$ python3 -q
>>> import numpy as np
>>> np.set_printoptions(suppress=True, linewidth=200)
>>> def tidy(a):
...     return np.round(a, 1) + 0
... 
>>> m1 = np.array([[0, 0, 0, 1, 0, 0, 0],
...     [0, 2, 0, 0, 0, 0, 0],
...     [0, 0, 1, 0, 0, 0, 0],
...     [0, 0, 0, 0, 0, 0, 0],
...     [3, 0, 0, 0, 0, 0, 0],
...     [0, 0, 0, 0, 0, 0, 0],
...     [0, 0, 0, 0, 0, 0, 0]])
>>> np.argsort(-np.linalg.norm(m1, axis=0).round(6), kind="stable")[:3]
array([0, 1, 2])
>>> [round(float(x), 1) for x in np.linalg.svd(m1, compute_uv=False)[:3]]
[3.0, 2.0, 1.0]
>>> A = np.load("data.npy")
>>> A
array([[18,  9, 21,  3,  0, 21, 21, 27],
       [18,  9, 21,  3,  0, 21, 21, 27],
       [12,  6, 14,  2,  0, 14, 14, 18],
       [ 0,  0,  0,  0,  0,  0,  0,  0],
       [ 0,  0,  0,  0,  0,  0,  0,  0],
       [18,  9, 21,  3,  0, 21, 21, 27],
       [18,  9, 21,  3,  0, 21, 21, 27],
       [ 6,  3,  7,  1,  0,  7,  7,  9],
       [12,  6, 14,  2,  0, 14, 14, 18]])
>>> x = np.array([0, 2, 3, -1, -3, -2, 3, 0])
>>> h = np.maximum(A @ x, 0)
>>> np.tanh(A @ x)
array([1., 1., 1., 0., 0., 1., 1., 1., 1.])
>>> np.maximum(A @ x, 0) - np.maximum(-A @ x, 0)
array([99, 99, 66,  0,  0, 99, 99, 33, 66])
>>> h
array([99, 99, 66,  0,  0, 99, 99, 33, 66])
>>> A * (h > 1e-9)[:, None]
array([[18,  9, 21,  3,  0, 21, 21, 27],
       [18,  9, 21,  3,  0, 21, 21, 27],
       [12,  6, 14,  2,  0, 14, 14, 18],
       [ 0,  0,  0,  0,  0,  0,  0,  0],
       [ 0,  0,  0,  0,  0,  0,  0,  0],
       [18,  9, 21,  3,  0, 21, 21, 27],
       [18,  9, 21,  3,  0, 21, 21, 27],
       [ 6,  3,  7,  1,  0,  7,  7,  9],
       [12,  6, 14,  2,  0, 14, 14, 18]])
>>> np.maximum(A @ (3 * x), 0)
array([297, 297, 198,   0,   0, 297, 297,  99, 198])
>>> np.linalg.matrix_rank(A)
np.int64(1)
>>> A - A[0]
array([[  0,   0,   0,   0,   0,   0,   0,   0],
       [  0,   0,   0,   0,   0,   0,   0,   0],
       [ -6,  -3,  -7,  -1,   0,  -7,  -7,  -9],
       [-18,  -9, -21,  -3,   0, -21, -21, -27],
       [-18,  -9, -21,  -3,   0, -21, -21, -27],
       [  0,   0,   0,   0,   0,   0,   0,   0],
       [  0,   0,   0,   0,   0,   0,   0,   0],
       [-12,  -6, -14,  -2,   0, -14, -14, -18],
       [ -6,  -3,  -7,  -1,   0,  -7,  -7,  -9]])
>>> np.linalg.rank(A)
Traceback (most recent call last):
  File "<python-input-17>", line 1, in <module>
    np.linalg.rank(A)
    ^^^^^^^^^^^^^^
AttributeError: module 'numpy.linalg' has no attribute 'rank'
>>> A.sum(axis=1)
array([120, 120,  80,   0,   0, 120, 120,  40,  80])
>>> tidy(np.linalg.norm(A))
np.float64(111.0)
>>> tidy(A.mean(axis=0))
array([11.3,  5.7, 13.2,  1.9,  0. , 13.2, 13.2, 17. ])
>>> np.abs(A).max()
np.int64(27)
>>> np.argsort(-np.linalg.norm(A, axis=0).round(6), kind="stable")[:3]
array([7, 2, 5])
>>> [round(float(x), 1) for x in np.linalg.svd(A, compute_uv=False)[:3]]
[111.0, 0.0, 0.0]
>>> tidy(np.linalg.norm(A, "nuc"))
np.float64(111.0)
>>> tidy(np.linalg.norm(A[2], 1)), tidy(np.linalg.norm(A[2], np.inf))
(np.float64(80.0), np.float64(18.0))
>>> tidy(np.linalg.norm(A[2] - A[0]))
np.float64(16.6)
>>> A[2] @ A[0]
np.int64(1644)
>>> Uu, sig, Vt = np.linalg.svd(A)
>>> np.argmax(sig[:-1] / (sig[1:] + 1e-6)) + 1
np.int64(1)
>>> A2 = Uu[:, :1] @ np.diag(sig[:1]) @ Vt[:1]
>>> tidy(np.abs(A - A2).max())
np.float64(0.0)
>>> tidy(np.linalg.norm(A - A2) / np.linalg.norm(A))
np.float64(0.0)
>>> tidy(np.linalg.norm(A - A2, 2)), tidy(sig[1])
(np.float64(0.0), np.float64(0.0))
>>> M = np.loadtxt("block1.csv", delimiter=",")
>>> M
array([[ 3.,  0.,  0.,  0.,  0.,  0.,  0.,  0.,  0.],
       [ 0.,  1.,  0., -3., -2., -2.,  0.,  2.,  0.],
       [ 0.,  0.,  3.,  0.,  0.,  0.,  0.,  0.,  2.],
       [ 0.,  0.,  0.,  1., -3.,  3.,  0.,  1.,  0.],
       [ 0.,  2.,  0., -1.,  2.,  1.,  0., -3.,  0.],
       [ 0., -2.,  0.,  2.,  0.,  1.,  0., -1.,  0.],
       [ 0.,  0.,  0.,  0.,  0.,  0.,  3.,  0.,  0.],
       [ 0.,  1.,  0.,  3.,  1.,  2.,  0., -1.,  0.],
       [ 0.,  0., -1.,  0.,  0.,  0.,  0.,  0.,  0.]])
>>> # 4 blocks once reordered
>>> Q, vecs = np.linalg.qr(M[:, :8])[0], np.linalg.qr(M[:, 8:])[0]
>>> sig = np.linalg.svd(Q.T @ vecs, compute_uv=False)
>>> tidy(sig)
array([0.9])
>>> tidy(np.linalg.norm(Q @ Q.T - vecs @ vecs.T, 2))
np.float64(1.0)
>>> Q, Rm = np.linalg.qr(M)
>>> abs(Rm[0, 0]), tidy(np.linalg.norm(M[:, 0]))
(np.float64(3.0), np.float64(3.0))
>>> Q.shape, Rm.shape
((9, 9), (9, 9))
>>> theta = np.radians(72)
>>> Rm = np.eye(9)
>>> Rm[3, 3] = Rm[1, 1] = np.cos(theta)
>>> Rm[3, 1], Rm[1, 3] = -np.sin(theta), np.sin(theta)
>>> tidy(Rm)
array([[ 1. ,  0. ,  0. ,  0. ,  0. ,  0. ,  0. ,  0. ,  0. ],
       [ 0. ,  0.3,  0. ,  1. ,  0. ,  0. ,  0. ,  0. ,  0. ],
       [ 0. ,  0. ,  1. ,  0. ,  0. ,  0. ,  0. ,  0. ,  0. ],
       [ 0. , -1. ,  0. ,  0.3,  0. ,  0. ,  0. ,  0. ,  0. ],
       [ 0. ,  0. ,  0. ,  0. ,  1. ,  0. ,  0. ,  0. ,  0. ],
       [ 0. ,  0. ,  0. ,  0. ,  0. ,  1. ,  0. ,  0. ,  0. ],
       [ 0. ,  0. ,  0. ,  0. ,  0. ,  0. ,  1. ,  0. ,  0. ],
       [ 0. ,  0. ,  0. ,  0. ,  0. ,  0. ,  0. ,  1. ,  0. ],
       [ 0. ,  0. ,  0. ,  0. ,  0. ,  0. ,  0. ,  0. ,  1. ]])
>>> A2 = M @ Rm.T
>>> tidy(np.abs(A2 - M).max(axis=0))
array([0. , 3.5, 0. , 3. , 0. , 0. , 0. , 0. , 0. ])
>>> tidy(A2)
array([[ 3. ,  0. ,  0. ,  0. ,  0. ,  0. ,  0. ,  0. ,  0. ],
       [ 0. , -2.5,  0. , -1.9, -2. , -2. ,  0. ,  2. ,  0. ],
       [ 0. ,  0. ,  3. ,  0. ,  0. ,  0. ,  0. ,  0. ,  2. ],
       [ 0. ,  1. ,  0. ,  0.3, -3. ,  3. ,  0. ,  1. ,  0. ],
       [ 0. , -0.3,  0. , -2.2,  2. ,  1. ,  0. , -3. ,  0. ],
       [ 0. ,  1.3,  0. ,  2.5,  0. ,  1. ,  0. , -1. ,  0. ],
       [ 0. ,  0. ,  0. ,  0. ,  0. ,  0. ,  3. ,  0. ,  0. ],
       [ 0. ,  3.2,  0. ,  0. ,  1. ,  2. ,  0. , -1. ,  0. ],
       [ 0. ,  0. , -1. ,  0. ,  0. ,  0. ,  0. ,  0. ,  0. ]])
>>> np.allclose(M @ M.T, A2 @ A2.T)
True
>>> X = np.loadtxt("x.csv", delimiter=",")
>>> X
array([[ 2.9,  2.8,  2.1,  3. , -1.8,  3.1],
       [ 3. ,  3. ,  2. ,  3. , -2.1,  3. ],
       [ 2.9,  3.1,  1.9,  3. , -2. ,  3. ],
       [ 3. ,  3. ,  2. ,  2.9, -2. ,  3.1],
       [ 3. ,  3. ,  1.9,  3. , -2.1,  3.1],
       [ 3. ,  2.8,  1.9,  3.1, -2.1,  2.8],
       [ 3. ,  3.1,  2. ,  2.9, -2. ,  2.8],
       [ 2.9,  3. ,  1.9,  3. , -2. ,  3. ],
       [ 3. ,  3.1,  2. ,  3.1, -1.9,  2.9],
       [ 3.2,  2.9,  2.1,  3.2, -2. ,  3.1],
       [ 1. , -1.1,  2.9,  3. , -1. ,  3.1],
       [ 1. , -1. ,  3.1,  2.8, -0.8,  3.3],
       [ 1. , -1.2,  2.8,  3.1, -1.1,  3. ],
       [ 0.9, -1. ,  3. ,  3.1, -1.1,  2.8],
       [ 1. , -0.9,  3. ,  2.9, -1.1,  3. ],
       [ 1. , -1.1,  2.8,  2.9, -1.1,  2.8],
       [ 1.1, -1.1,  3. ,  2.8, -0.8,  3.1],
       [ 1.1, -1. ,  3.1,  3.3, -0.9,  2.8],
       [ 1.2, -1. ,  3.1,  3.1, -1. ,  2.9],
       [ 0.8, -1. ,  3. ,  2.9, -1.1,  3.1]])
>>> Xs = (X - X.mean(axis=0)) / X.std(axis=0)
>>> tidy(Xs.std(axis=0))
array([1., 1., 1., 1., 1., 1.])
>>> c = np.linalg.lstsq(np.delete(Xs, 3, axis=1), Xs[:, 3])[0]
>>> tidy(1 - np.var(Xs[:, 3] - np.delete(Xs, 3, axis=1) @ c))
np.float64(0.4)
>>> tidy(c)
array([ 3.4, -3. ,  1.4, -1.1, -0.4])
>>> basis = X[[15, 8]].astype(float)
>>> for _ in range(5):
...     labels = np.linalg.norm(X[:, None] - basis, axis=-1).argmin(axis=1)
...     basis = np.array([X[labels == j].mean(axis=0) for j in range(2)])
... 
>>> labels
array([1, 1, 1, 1, 1, 1, 1, 1, 1, 1, 0, 0, 0, 0, 0, 0, 0, 0, 0, 0])
>>> tidy(basis[1] - basis[0])
array([ 2.,  4., -1.,  0., -1.,  0.])
>>> tidy(basis)
array([[ 1., -1.,  3.,  3., -1.,  3.],
       [ 3.,  3.,  2.,  3., -2.,  3.]])
>>> basis = np.array([[-2, 0, -2, 1, -1, 0], [-2, 2, 2, -1, 1, 0]])
>>> K = np.repeat(basis, 41 // 2, axis=0)
>>> rng = np.random.default_rng(48122)
>>> K = K + 0.1 * rng.normal(size=K.shape)
>>> tidy(K)
array([[-1.9,  0.1, -2.1,  1. , -1.1,  0.1],
       [-2. ,  0.1, -2. ,  1.1, -1. ,  0. ],
       [-2.1, -0.1, -1.9,  1. , -1.1,  0. ],
       [-1.9,  0.2, -2.1,  1. , -0.9,  0. ],
       [-2. ,  0. , -1.9,  1. , -1.2,  0. ],
       [-2. ,  0. , -1.8,  0.9, -1.1,  0.1],
       [-2.1, -0.1, -2.1,  1.1, -1. , -0.1],
       [-1.8,  0. , -2.1,  0.9, -1.1,  0.1],
       [-2. ,  0.1, -2.1,  1.1, -1.2, -0.1],
       [-2. ,  0. , -2.1,  1. , -0.9, -0.1],
       [-2. ,  0.2, -1.9,  1. , -1. ,  0. ],
       [-2. ,  0. , -2. ,  0.8, -1. ,  0.1],
       [-2.2,  0. , -1.9,  1. , -1. ,  0. ],
       [-2. ,  0.1, -2. ,  1. , -1. , -0.1],
       [-2.2,  0.2, -2. ,  0.8, -1. ,  0. ],
       [-2.2,  0. , -2.1,  0.8, -1. ,  0.1],
       [-2. ,  0. , -2. ,  1. , -0.8,  0. ],
       [-2. ,  0. , -2. ,  0.9, -1.1,  0. ],
       [-1.9,  0.1, -2. ,  1. , -1.1,  0.2],
       [-2. , -0.1, -1.9,  1. , -1. ,  0.1],
       [-2.1,  2. ,  1.9, -1.1,  1. ,  0.1],
       [-2. ,  2. ,  2.1, -1. ,  1.1,  0. ],
       [-1.8,  2. ,  2.2, -1.1,  1.1,  0. ],
       [-1.9,  1.9,  1.9, -1. ,  0.9,  0. ],
       [-2. ,  1.9,  2.1, -1.1,  1. ,  0. ],
       [-1.9,  1.9,  2. , -1.1,  0.9, -0.1],
       [-2. ,  2.1,  2. , -1.2,  1.2, -0.1],
       [-2. ,  1.9,  1.9, -1. ,  1. ,  0.2],
       [-1.9,  2. ,  2.2, -1. ,  0.9,  0. ],
       [-1.8,  2.1,  2. , -0.9,  1. ,  0.1],
       [-2.2,  2. ,  2. , -1. ,  0.9,  0.1],
       [-2. ,  1.8,  1.9, -0.8,  1. ,  0.1],
       [-2. ,  1.9,  2. , -1. ,  1. ,  0. ],
       [-2.1,  2.1,  2.2, -0.8,  1. ,  0. ],
       [-1.9,  1.9,  2.1, -1. ,  0.9,  0. ],
       [-1.8,  2.1,  2.1, -1. ,  1. ,  0.1],
       [-2.1,  2. ,  2. , -1. ,  1. ,  0. ],
       [-1.9,  2. ,  2.1, -0.8,  1. , -0.1],
       [-2.1,  1.9,  1.8, -1. ,  1.2,  0.1],
       [-2. ,  1.9,  1.9, -0.9,  0.9,  0. ]])
>>> Xs = (K - K.mean(axis=0)) / K.std(axis=0)
>>> tidy(Xs.std(axis=0))
array([1., 1., 1., 1., 1., 1.])
>>> np.argwhere(np.abs(Xs) > 2)
array([[18,  5],
       [29,  0],
       [30,  0]])
>>> c = np.linalg.lstsq(np.delete(Xs, 0, axis=1), Xs[:, 0])[0]
>>> tidy(c)
array([ 1.3,  2.6,  1.9, -1.9,  0.2])
>>> Uu, sig, Vt = np.linalg.svd(K)
>>> np.argmax(sig[:-1] / (sig[1:] + 1e-6)) + 1
np.int64(2)
>>> A2 = Uu[:, :2] @ np.diag(sig[:2]) @ Vt[:2]
>>> np.linalg.matrix_rank(K, rtol=0.05)
np.int64(2)
>>> np.linalg.matrix_rank(A2)
np.int64(2)
>>> tidy(np.linalg.norm(K - A2, 2)), tidy(sig[2])
(np.float64(0.6), np.float64(0.6))
>>> x = np.array([2, 2, 1, 4, 0, 3])
>>> h = np.maximum(K @ x, 0)
>>> np.flatnonzero(h > 1e-9)
array([], dtype=int64)
>>> tidy(np.tanh(K @ x))
array([-0.9, -0.9, -1. , -0.9, -1. , -1. , -1. , -0.9, -0.9, -1. , -0.8, -1. , -1. , -1. , -1. , -1. , -1. , -1. , -0.7, -1. , -1. , -0.9, -0.9, -1. , -1. , -1. , -1. , -0.9, -0.9, -0.6, -1. , -0.9,
       -1. , -0.8, -1. , -0.8, -1. , -0.9, -1. , -1. ])
>>> Xs = K - K.mean(axis=0)
>>> vecs = np.linalg.svd(Xs)[2][:2]
>>> A2 = Xs - Xs @ vecs.T @ vecs
>>> tidy(np.cov(Xs @ vecs.T, rowvar=False))
array([[7.2, 0. ],
       [0. , 0. ]])
>>> tidy(A2.std(axis=0))
array([0.1, 0.1, 0. , 0.1, 0.1, 0.1])
>>> tidy(np.linalg.norm(A2) / np.linalg.norm(Xs))
np.float64(0.1)
>>> A2 = np.c_[K[:, :4] @ np.array([[3, 1, 3, 1], [1, 2, 0, 0], [2, 1, 0, 0], [0, 3, 0, 0]]), np.array([2, 0, -3, 3, 1, 1, -3, 2, -1, -2, -3, -3, 1, 2, 0, 3, 2, -3, 1, 0, -1, 2, 2, 1, 1, 2, -1, 2, -1, 1, -2, 0, 3, -2, 3, 1, -2, -2, -2, -3])]
>>> tidy(A2)
array([[ -9.9,  -0.8,  -5.8,  -1.9,   2. ],
       [ -9.9,  -0.4,  -5.9,  -2. ,   0. ],
       [-10.1,  -1.2,  -6.3,  -2.1,  -3. ],
       [ -9.8,  -0.6,  -5.7,  -1.9,   3. ],
       [ -9.6,  -0.8,  -5.9,  -2. ,   1. ],
       [ -9.8,  -1.1,  -6. ,  -2. ,   1. ],
       [-10.6,  -1.1,  -6.3,  -2.1,  -3. ],
       [ -9.7,  -1.1,  -5.5,  -1.8,   2. ],
       [-10. ,  -0.4,  -6. ,  -2. ,  -1. ],
       [-10.1,  -1.1,  -5.9,  -2. ,  -2. ],
       [ -9.4,  -0.4,  -5.9,  -2. ,  -3. ],
       [ -9.9,  -1.6,  -6. ,  -2. ,  -3. ],
       [-10.3,  -1.1,  -6.5,  -2.2,   1. ],
       [ -9.9,  -0.9,  -5.9,  -2. ,   2. ],
       [-10.3,  -1.3,  -6.5,  -2.2,   0. ],
       [-10.6,  -1.7,  -6.5,  -2.2,   3. ],
       [-10. ,  -1. ,  -6. ,  -2. ,   2. ],
       [-10.1,  -1.3,  -6.1,  -2. ,  -3. ],
       [ -9.5,  -0.7,  -5.6,  -1.9,   1. ],
       [-10. ,  -1.2,  -6. ,  -2. ,   0. ],
       [ -0.4,   0.5,  -6.2,  -2.1,  -1. ],
       [  0.4,   1.3,  -5.9,  -2. ,   2. ],
       [  0.9,   1.1,  -5.5,  -1.8,   2. ],
       [  0.1,   0.9,  -5.6,  -1.9,   1. ],
       [  0.1,   0.8,  -6. ,  -2. ,   1. ],
       [  0.1,   0.6,  -5.8,  -1.9,   2. ],
       [  0. ,   0.7,  -6.1,  -2. ,  -1. ],
       [ -0.3,   0.8,  -6.1,  -2. ,   2. ],
       [  0.5,   1.3,  -5.8,  -1.9,  -1. ],
       [  0.8,   1.7,  -5.4,  -1.8,   1. ],
       [ -0.7,   0.9,  -6.6,  -2.2,  -2. ],
       [ -0.4,   1. ,  -6. ,  -2. ,   0. ],
       [ -0.2,   0.9,  -6. ,  -2. ,   3. ],
       [  0.3,   1.8,  -6.2,  -2.1,  -2. ],
       [  0.5,   1. ,  -5.7,  -1.9,   3. ],
       [  0.8,   1.4,  -5.5,  -1.8,   1. ],
       [ -0.3,   0.9,  -6.3,  -2.1,  -2. ],
       [  0.4,   1.6,  -5.8,  -1.9,  -2. ],
       [ -0.7,   0.6,  -6.3,  -2.1,  -2. ],
       [ -0.2,   1.1,  -6. ,  -2. ,  -3. ]])
>>> np.linalg.matrix_rank(A2)
np.int64(4)
>>> tidy(np.linalg.lstsq(K, A2[:, 0])[0])
array([3., 1., 2., 0., 0., 0.])
>>> tidy(np.linalg.norm(A2 - K @ np.linalg.lstsq(K, A2)[0], axis=0))
array([ 0.,  0.,  0.,  0., 12.])
